>>> import numpy as np
>>> from numpy import linalg as LA
>>> np.set_printoptions(precision=2, suppress=True, linewidth=100, sign=" ")
>>> K = np.load("sample6.npy")
>>> K
array([[ 0,  1,  0],
       [ 1,  0,  0],
       [ 0,  0,  0]])
>>> # symmetric
>>> vals, V = LA.eigh(K)
>>> np.unique(vals.round(6) + 0, return_counts=True)[1]
array([ 1,  1,  1])
>>> (vals > 1e-8).sum(), (vals < -1e-8).sum()
(np.int64(1), np.int64(1))
>>> LA.svd(K, compute_uv=False)
array([ 1.,  1.,  0.])
>>> np.round(V @ np.diag(vals) @ V.T, 2) + 0
array([[ 0.,  1.,  0.],
       [ 1.,  0.,  0.],
       [ 0.,  0.,  0.]])
>>> np.round(V.T @ K @ V, 2) + 0
array([[-1.,  0.,  0.],
       [ 0.,  0.,  0.],
       [ 0.,  0.,  1.]])
>>> LA.eigvalsh(K @ K)
array([ 0.,  1.,  1.])
>>> rk = LA.matrix_rank(K)
>>> rk
np.int64(2)
>>> N = LA.svd(K)[2][rk:].T
>>> [int(LA.matrix_rank(K[:, :j + 1])) for j in range(3)]
[1, 2, 2]
>>> [int(LA.matrix_rank(np.delete(K, i, axis=0))) for i in range(3)]
[1, 1, 2]
>>> K @ N
array([[ 0.],
       [ 0.],
       [ 0.]])
>>> LA.matrix_rank(K.T @ K), LA.matrix_rank(K @ K.T)
(np.int64(2), np.int64(2))
>>> np.allclose(K @ N, 0)
True
>>> N[:, 0] / N[np.abs(N[:, 0]).round(6).argmax(), 0]
array([ 0.,  0.,  1.])
>>> [int(LA.matrix_rank(K[:i])) for i in range(1, len(K) + 1)]
[1, 2, 2]
>>> feats = np.load("a.npy")
>>> feats
array([[  2. ,   0.7,  -0.9],
       [  7.5,   1.1,   0.1],
       [-15.5,   0.3,   0.5],
       [  2.5,  -0.2,  -2. ]])
>>> feats @ feats
Traceback (most recent call last):
  File "<python-input-25>", line 1, in <module>
    feats @ feats
    ~~~~~~^~~~~~~
ValueError: matmul: Input operand 1 has a mismatch in its core dimension 0, with gufunc signature (n?,k),(k,m?)->(n?,m?) (size 4 is different from 3)
>>> cov = feats.T @ feats
>>> np.allclose(cov, cov.T)
True
>>> cov
array([[306.75,   4.5 , -13.8 ],
       [  4.5 ,   1.83,   0.03],
       [-13.8 ,   0.03,   5.07]])
>>> np.trace(cov), round((feats ** 2).sum(), 2)
(np.float64(313.65), np.float64(313.65))
>>> left, sigma, Vt = LA.svd(K)
>>> np.argmax(sigma[:-1] / (sigma[1:] + 1e-6)) + 1
np.int64(2)
>>> A2 = left[:, :2] @ np.diag(sigma[:2]) @ Vt[:2]
>>> np.round(LA.norm(K - A2, 2), 2), sigma[2]
(np.float64(0.0), np.float64(0.0))
>>> LA.matrix_rank(A2)
np.int64(2)
>>> LA.matrix_rank(K, rtol=0.05)
np.int64(2)
>>> J = np.array([[2.99, -0.29, 1.87],
...     [3.03, 0.01, 1.87],
...     [3.24, -0.08, 2.15],
...     [3.07, 0.2, 1.89],
...     [3.08, -0.1, 1.96],
...     [0.02, 1.86, 3.03],
...     [0.01, 1.96, 2.88],
...     [-0.07, 2.12, 3.17],
...     [-0.01, 2.06, 3.21],
...     [-0.14, 2.17, 3.01],
...     [2.84, 0.08, 3.08],
...     [2.96, -0.1, 3.18],
...     [3.03, -0.06, 3.09],
...     [2.99, -0.12, 3.08],
...     [2.99, 0.1, 3.04]])
>>> J
array([[ 2.99, -0.29,  1.87],
       [ 3.03,  0.01,  1.87],
       [ 3.24, -0.08,  2.15],
       [ 3.07,  0.2 ,  1.89],
       [ 3.08, -0.1 ,  1.96],
       [ 0.02,  1.86,  3.03],
       [ 0.01,  1.96,  2.88],
       [-0.07,  2.12,  3.17],
       [-0.01,  2.06,  3.21],
       [-0.14,  2.17,  3.01],
       [ 2.84,  0.08,  3.08],
       [ 2.96, -0.1 ,  3.18],
       [ 3.03, -0.06,  3.09],
       [ 2.99, -0.12,  3.08],
       [ 2.99,  0.1 ,  3.04]])
>>> q, r_ = LA.qr(J)
>>> np.allclose(r_.T @ r_, J.T @ J)
True
>>> np.round(q.T @ q, 2) + 0
array([[ 1.,  0.,  0.],
       [ 0.,  1.,  0.],
       [ 0.,  0.,  1.]])
>>> r0 = np.array([1, 1, 0, 1])
>>> v = np.array([1, 2, 3, 3])
>>> data = np.outer(r0, v)
>>> data
array([[ 1,  2,  3,  3],
       [ 1,  2,  3,  3],
       [ 0,  0,  0,  0],
       [ 1,  2,  3,  3]])
>>> np.unique(data.round(6), axis=0).shape
(2, 4)
>>> data @ LA.pinv(data) @ data
array([[ 1.,  2.,  3.,  3.],
       [ 1.,  2.,  3.,  3.],
       [ 0.,  0.,  0.,  0.],
       [ 1.,  2.,  3.,  3.]])
>>> x = np.array([1, 0, 1, 0])
>>> h1 = np.maximum(data @ x, 0)
>>> np.flatnonzero(h1 > 1e-9)
array([ 0,  1,  3])
>>> rk = LA.matrix_rank(data)
>>> rk
np.int64(1)
>>> N = LA.svd(data)[2][rk:].T
>>> [int(LA.matrix_rank(data[:, :j + 1])) for j in range(4)]
[1, 1, 1, 1]
>>> r0 = np.array([3, 1, 3, 1])
>>> v = np.array([0, 2, 0, 1])
>>> m1 = np.outer(r0, v)
>>> m1
array([[ 0,  6,  0,  3],
       [ 0,  2,  0,  1],
       [ 0,  6,  0,  3],
       [ 0,  2,  0,  1]])
>>> left, sigma, Vt = LA.svd(m1)
>>> V = Vt[:(sigma > 1e-8).sum()]
>>> rng = np.random.default_rng(307057)
>>> x = m1[1] + 4 * m1[3] + rng.integers(2) * np.eye(4)[3]
>>> x
array([  0.,  10.,   0.,   6.])
>>> LA.matrix_rank(np.vstack([m1, x]))
np.int64(2)
>>> np.diag(V.T @ V)
array([ 0. ,  0.8,  0. ,  0.2])
>>> np.allclose(V.T @ V @ x, x)
False
>>> np.round(LA.norm(x - V.T @ V @ x), 2)
np.float64(0.89)
>>> V.T @ V
array([[ 0. ,  0. ,  0. ,  0. ],
       [ 0. ,  0.8,  0. ,  0.4],
       [ 0. ,  0. ,  0. ,  0. ],
       [ 0. ,  0.4,  0. ,  0.2]])
>>> r0, v = m1[0], m1[3]
>>> r0 @ r0
np.int64(45)
>>> r0 @ v
np.int64(15)
>>> p = (r0 @ v) / (r0 @ r0) * r0
>>> v - p
array([ 0.,  0.,  0.,  0.])
>>> np.trace(m1)
np.int64(3)
>>> np.allclose(m1, m1.T)
False
>>> np.sort(np.abs(LA.eigvals(m1)))
array([ 0.,  0.,  0.,  3.])
>>> m1 @ m1
array([[  0,  18,   0,   9],
       [  0,   6,   0,   3],
       [  0,  18,   0,   9],
       [  0,   6,   0,   3]])
>>> round(float(np.abs(LA.eigvals(m1)).max()), 2)
3.0
>>> (m1 + m1.T) / 2
array([[ 0. ,  3. ,  0. ,  1.5],
       [ 3. ,  2. ,  3. ,  1.5],
       [ 0. ,  3. ,  0. ,  1.5],
       [ 1.5,  1.5,  1.5,  1. ]])
>>> np.allclose(m1 @ m1.T, m1.T @ m1)
False
